$ python -q
>>> import numpy as np
>>> np.set_printoptions(precision=1, suppress=True, linewidth=120)
>>> def rd(a):
...     return np.round(a, 1) + 0
... 
>>> data = np.load("layer0.npy")
>>> data
array([[ 1, -2,  4],
       [ 1, -1,  1],
       [ 1,  0,  0],
       [ 1,  1,  1]])
>>> A2 = np.c_[data[:, :1] @ np.array([[1]]), np.array([8, 5, 3, 6])]
>>> A2
array([[1, 8],
       [1, 5],
       [1, 3],
       [1, 6]])
>>> rd(np.linalg.norm(np.linalg.qr(data)[0].T @ A2, axis=0) ** 2 / ((A2 ** 2).sum(axis=0) + 1e-12))
array([1., 1.])
>>> rd(np.linalg.lstsq(data, A2[:, 0])[0])
array([1., 0., 0.])
>>> left, sig, Vh = np.linalg.svd(A2, full_matrices=False)
>>> (sig > 1e-8).sum()
np.int64(2)
>>> rd(left.T @ A2 @ Vh.T)
array([[11.7,  0. ],
       [ 0. ,  0.6]])
>>> np.abs(left[:, 0]).round(6).argmax()
np.int64(0)
>>> rd(np.abs(Vh[0]))
array([0.2, 1. ])
>>> A = np.array([[0.4, 4.7, 0.3],
...     [0.0, 2.7, 1.3],
...     [-0.4, 0.1, 0.9],
...     [0.0, -5.3, 0.0],
...     [0.0, -0.6, 0.0],
...     [0.4, 8.3, 0.7],
...     [0.1, -0.9, 1.6],
...     [-0.2, 2.6, 0.8],
...     [0.0, -4.6, -1.4],
...     [0.0, 0.5, 1.9],
...     [-0.3, 8.6, -2.1],
...     [0.3, -7.4, -0.5],
...     [-0.1, -6.4, 0.8],
...     [0.1, 1.4, 0.2],
...     [-0.1, 0.3, 0.9],
...     [-0.3, -1.8, 2.3],
...     [0.1, -3.0, 0.1],
...     [-0.1, 7.8, -0.8],
...     [-0.1, -5.6, -0.6],
...     [0.1, -3.5, 0.5]])
>>> cent = A[[14, 12]].astype(float)
>>> for _ in range(3):
...     labels = np.linalg.norm(A[:, None] - cent, axis=-1).argmin(axis=1)
...     cent = np.array([A[labels == j].mean(axis=0) for j in range(2)])
... 
>>> labels
array([0, 0, 0, 1, 0, 0, 0, 0, 1, 0, 0, 1, 1, 0, 0, 1, 1, 0, 1, 1])
>>> np.abs(cent[1] - cent[0]).argmax()
np.int64(1)
>>> vec = np.array([-2, 2, -1])
>>> target = A @ vec
>>> rd(np.linalg.lstsq(A, target)[0])
array([-2.,  2., -1.])
>>> rd(np.linalg.pinv(A) @ A)
array([[1., 0., 0.],
       [0., 1., 0.],
       [0., 0., 1.]])
>>> rd(np.linalg.solve(A.T @ A, A.T @ target))
array([-2.,  2., -1.])
>>> rng = np.random.default_rng(7132)
>>> target = target + 0.3 * rng.normal(size=20)
>>> rd(target)
array([  8.3,   3.9,  -0.2, -11.2,  -1.6,  14.8,  -3.4,   4.3,  -7.7,  -1. ,  20. , -15.3, -13.5,   2.5,   0.1,  -5.3,
        -6.4,  16.9, -10.2,  -8.5])
>>> b, *_ = np.linalg.lstsq(A, target)
>>> rd(A.T @ (target - A @ b))
array([0., 0., 0.])
>>> rd(b)
array([-2.2,  2. , -1.1])
>>> rd(np.linalg.norm(target - A @ b))
np.float64(1.3)
>>> cov = np.cov(A, rowvar=False)
>>> rd(np.polyfit(A[:, 0], A[:, 2], 1))
array([-0.1,  0.3])
>>> rd(A.std(axis=0))
array([0.2, 4.7, 1.1])
>>> cov.shape
(3, 3)
>>> rd(np.corrcoef(A[:, 0], A[:, 2])[0, 1])
np.float64(0.0)
>>> np.argwhere(np.triu(np.abs(np.corrcoef(A.T)) > 0.8, 1))
array([], shape=(0, 2), dtype=int64)
>>> dist = np.linalg.norm(A[:, None] - A[None], axis=-1)
>>> np.flatnonzero(dist[2] < dist.mean() / 2)
array([ 1,  2,  4,  6,  7,  9, 13, 14, 15])
>>> rd(np.linalg.norm(A, axis=1))
array([4.7, 3. , 1. , 5.3, 0.6, 8.3, 1.8, 2.7, 4.8, 2. , 8.9, 7.4, 6.5, 1.4, 1. , 2.9, 3. , 7.8, 5.6, 3.5])
>>> rd(dist[2])
array([4.7, 2.7, 0. , 5.5, 1.2, 8.2, 1.3, 2.5, 5.2, 1.1, 9. , 7.7, 6.5, 1.6, 0.4, 2.4, 3.2, 7.9, 5.9, 3.7])
>>> rd(np.linalg.norm(A - A.mean(axis=0), axis=1))
array([4.8, 3. , 0.7, 5.2, 0.6, 8.4, 1.5, 2.7, 4.8, 1.7, 9. , 7.4, 6.3, 1.5, 0.7, 2.6, 2.9, 8. , 5.6, 3.4])
>>> np.unravel_index(dist.round(6).argmax(), dist.shape)
(np.int64(10), np.int64(11))
>>> rd(dist[:5, :5])
array([[ 0. ,  2.3,  4.7, 10. ,  5.3],
       [ 2.3,  0. ,  2.7,  8.1,  3.5],
       [ 4.7,  2.7,  0. ,  5.5,  1.2],
       [10. ,  8.1,  5.5,  0. ,  4.7],
       [ 5.3,  3.5,  1.2,  4.7,  0. ]])
>>> hat = A @ np.linalg.solve(A.T @ A, A.T)
>>> rd(np.linalg.eigvalsh(hat))
array([0., 0., 0., 0., 0., 0., 0., 0., 0., 0., 0., 0., 0., 0., 0., 0., 0., 1., 1., 1.])
>>> np.trace(hat)
np.float64(3.0)
>>> np.allclose(hat @ hat, hat)
True
>>> np.linalg.matrix_rank(np.eye(20) - hat)
np.int64(17)
